% python3 -q
>>> import numpy as np
>>> from numpy import linalg as LA
>>> np.set_printoptions(suppress=True, linewidth=140)
>>> m1 = 4 * np.eye(7) + np.eye(7, k=1)
>>> print(m1)
[[4. 1. 0. 0. 0. 0. 0.]
 [0. 4. 1. 0. 0. 0. 0.]
 [0. 0. 4. 1. 0. 0. 0.]
 [0. 0. 0. 4. 1. 0. 0.]
 [0. 0. 0. 0. 4. 1. 0.]
 [0. 0. 0. 0. 0. 4. 1.]
 [0. 0. 0. 0. 0. 0. 4.]]
>>> vec = np.array([3, 1, -1, 0, -1, -1, -2])
>>> h1 = np.maximum(m1 @ vec, 0)
>>> print(np.flatnonzero(h1 > 1e-9))
[0 1]
>>> print(m1.T @ h1)
[52. 25.  3.  0.  0.  0.  0.]
>>> J = np.load("dump.npy")
>>> print(J)
[[ 19.16 -19.14 -49.58]
 [ 20.59 -19.4  -48.68]
 [ 20.67 -18.18 -48.05]
 [ 20.54 -19.71 -51.01]
 [ 19.69 -19.9  -51.19]
 [ 19.92 -20.44 -50.27]
 [ 19.72 -19.5  -47.87]
 [ 20.32 -19.01 -49.94]
 [ 19.27 -20.76 -49.59]
 [ 19.82 -22.47 -49.77]
 [ 20.86 -18.57 -50.98]
 [ 20.78 -20.28 -49.38]
 [ 19.57 -19.82 -51.69]
 [ 18.65 -19.15 -50.04]
 [ 19.39 -19.33 -49.96]
 [ 18.96 -17.74 -50.58]
 [ 20.61 -19.81 -50.25]
 [ 19.23 -19.82 -49.61]
 [ 20.49 -19.74 -50.  ]
 [ 19.16 -21.51 -49.45]
 [ 21.63 -19.15 -50.08]
 [ 20.95 -22.04 -48.82]
 [ 19.79 -20.75 -49.28]
 [ 20.31 -20.62 -50.46]
 [ 20.   -19.6  -48.56]
 [ 19.71 -19.9  -50.27]
 [ 20.77 -20.09 -52.  ]
 [ 19.23 -20.03 -49.08]
 [ 22.44 -19.17 -49.73]
 [ 21.56 -20.43 -49.8 ]
 [ 21.56 -18.99 -48.45]
 [ 19.16 -20.77 -49.84]
 [ 19.36 -19.81 -50.9 ]
 [ 19.45 -18.32 -50.98]
 [ 20.06 -19.61 -49.75]
 [ 19.34 -20.29 -50.22]
 [ 21.63 -20.03 -49.39]
 [ 20.42 -18.99 -50.16]
 [ 20.18 -19.25 -49.96]
 [ 18.84 -18.76 -48.57]
 [ 20.14 -19.28 -47.99]
 [ 20.49 -19.05 -48.76]]
>>> print(LA.matrix_rank(J, rtol=0.1))
1
>>> print([round(float(x), 2) for x in LA.svd(J, compute_uv=False)[:3]])
[370.78, 6.05, 5.83]
>>> print(LA.cond(J) > 100)
False
>>> print(round(float(LA.norm(J, 2) / LA.norm(J)), 2))
1.0
>>> Ac = J - J.mean(axis=0)
>>> evecs = LA.svd(Ac)[2][:1]
>>> B = Ac - Ac @ evecs.T @ evecs
>>> print(np.round(np.diag(evecs.T @ evecs), 2))
[0.14 0.13 0.74]
>>> print(round(LA.norm(B) / LA.norm(Ac), 2))
0.79
>>> print(np.round(np.cov(Ac @ evecs.T, rowvar=False), 2))
0.95
>>> print(np.round(B.std(axis=0), 2))
[0.78 0.87 0.46]
>>> U, s, Vh = LA.svd(J)
>>> print(np.argmax(s[:-1] / (s[1:] + 1e-6)) + 1)
1
>>> B = U[:, :1] @ np.diag(s[:1]) @ Vh[:1]
>>> print(LA.matrix_rank(B))
1
>>> M = np.tril(np.array([[-1, -5, -2, -2, -9, 2, -6],
...     [-4, -7, -1, -2, 1, -1, -7],
...     [-8, -2, 1, -7, -9, 8, -2],
...     [4, -3, 6, 4, 3, -8, 3],
...     [9, -2, 5, 2, 8, 4, -5],
...     [-7, 2, -5, 9, -4, -9, 6],
...     [1, -3, 3, 7, 2, -2, 4]]), -1) + np.eye(7, dtype=int)
>>> print(M)
[[ 1  0  0  0  0  0  0]
 [-4  1  0  0  0  0  0]
 [-8 -2  1  0  0  0  0]
 [ 4 -3  6  1  0  0  0]
 [ 9 -2  5  2  1  0  0]
 [-7  2 -5  9 -4  1  0]
 [ 1 -3  3  7  2 -2  1]]
>>> rng = np.random.default_rng(60)
>>> labels = rng.permutation(7)
>>> print(labels)
[5 4 0 6 3 2 1]
>>> B = M[labels][:, labels]
>>> print(np.round(np.sort(np.abs(LA.eigvals(B))), 2))
[1. 1. 1. 1. 1. 1. 1.]
>>> print(np.trace(B))
7
>>> B = M[0, 0] * M[1:] - np.outer(M[1:, 0], M[0])
>>> print(B)
[[ 0  1  0  0  0  0  0]
 [ 0 -2  1  0  0  0  0]
 [ 0 -3  6  1  0  0  0]
 [ 0 -2  5  2  1  0  0]
 [ 0  2 -5  9 -4  1  0]
 [ 0 -3  3  7  2 -2  1]]
>>> print(np.flatnonzero(~B.round(6).any(axis=1)))
[]
>>> print(M[:, 0] / M[0, 0])
[ 1. -4. -8.  4.  9. -7.  1.]
>>> vec = np.array([-2, -3, 4, 2, -2, -1, -5])
>>> print((B @ vec).argmax())
2
>>> print(B @ (2 * vec))
[-6 20 70 56 -2 56]
>>> print(np.sign((B @ vec).round(6)))
[-1  1  1  1 -1  1]
>>> labels = rng.integers(0, 2, 8)
>>> K = (labels[:, None] == labels) * -1 + np.eye(8)
>>> print(K)
[[ 0. -1. -1. -1. -1. -1.  0. -1.]
 [-1.  0. -1. -1. -1. -1.  0. -1.]
 [-1. -1.  0. -1. -1. -1.  0. -1.]
 [-1. -1. -1.  0. -1. -1.  0. -1.]
 [-1. -1. -1. -1.  0. -1.  0. -1.]
 [-1. -1. -1. -1. -1.  0.  0. -1.]
 [ 0.  0.  0.  0.  0.  0.  0.  0.]
 [-1. -1. -1. -1. -1. -1.  0.  0.]]
>>> U, s, Vh = LA.svd(K)
>>> evecs = Vh[:(s > 1e-8).sum()]
>>> vec = K[5] + -2 * K[6] + rng.integers(2) * np.eye(8)[1]
>>> print(vec)
[-1.  0. -1. -1. -1.  0.  0. -1.]
>>> print(np.allclose(evecs.T @ evecs @ vec, vec))
True
>>> print(LA.matrix_rank(np.vstack([K, vec])))
7
>>> print(np.round(LA.norm(vec - evecs.T @ evecs @ vec), 2))
0.0
>>> f = np.array([8, -1])
>>> print(np.correlate(K[5], K[2], "full"))
[1. 1. 2. 3. 4. 3. 4. 5. 3. 3. 3. 2. 0. 1. 1.]
>>> print(np.polyval(f, K[5]))
[-9. -9. -9. -9. -9. -1. -1. -9.]
>>> print(np.convolve(K[5], f))
[-8. -7. -7. -7. -7.  1.  0. -8.  1.]
>>> X = rng.normal(size=(21, 4))
>>> X = 10 * X / LA.norm(X, axis=1, keepdims=True)
>>> print(X.round(2))
[[-1.57  8.4   4.75  2.11]
 [ 3.83  1.43  8.49  3.33]
 [-2.15  3.64  4.17 -8.05]
 [ 2.84 -0.13  0.03 -9.59]
 [-4.51  4.72  5.14  5.56]
 [-5.49 -7.11 -1.73  4.04]
 [ 8.27  4.58  3.27 -0.06]
 [-2.05  3.48 -5.72  7.13]
 [-2.3  -9.41  2.07  1.36]
 [ 6.24  5.17 -1.6   5.63]
 [-3.57  1.51 -8.31 -3.99]
 [-0.53 -3.43  3.76  8.59]
 [-1.67 -2.74 -9.46  0.58]
 [-2.25  0.24 -8.95 -3.84]
 [-1.6   7.86 -5.47  2.39]
 [ 2.35 -2.96 -7.36  5.63]
 [-1.38  4.78  6.87 -5.29]
 [ 0.79 -2.44 -7.86 -5.63]
 [ 2.74  7.49  1.34  5.88]
 [ 2.88  6.09 -4.34 -5.98]
 [ 2.64 -6.5  -6.79 -2.15]]
>>> print(np.round(LA.norm(m1, axis=1), 2))
[4.12 4.12 4.12 4.12 4.12 4.12 4.  ]
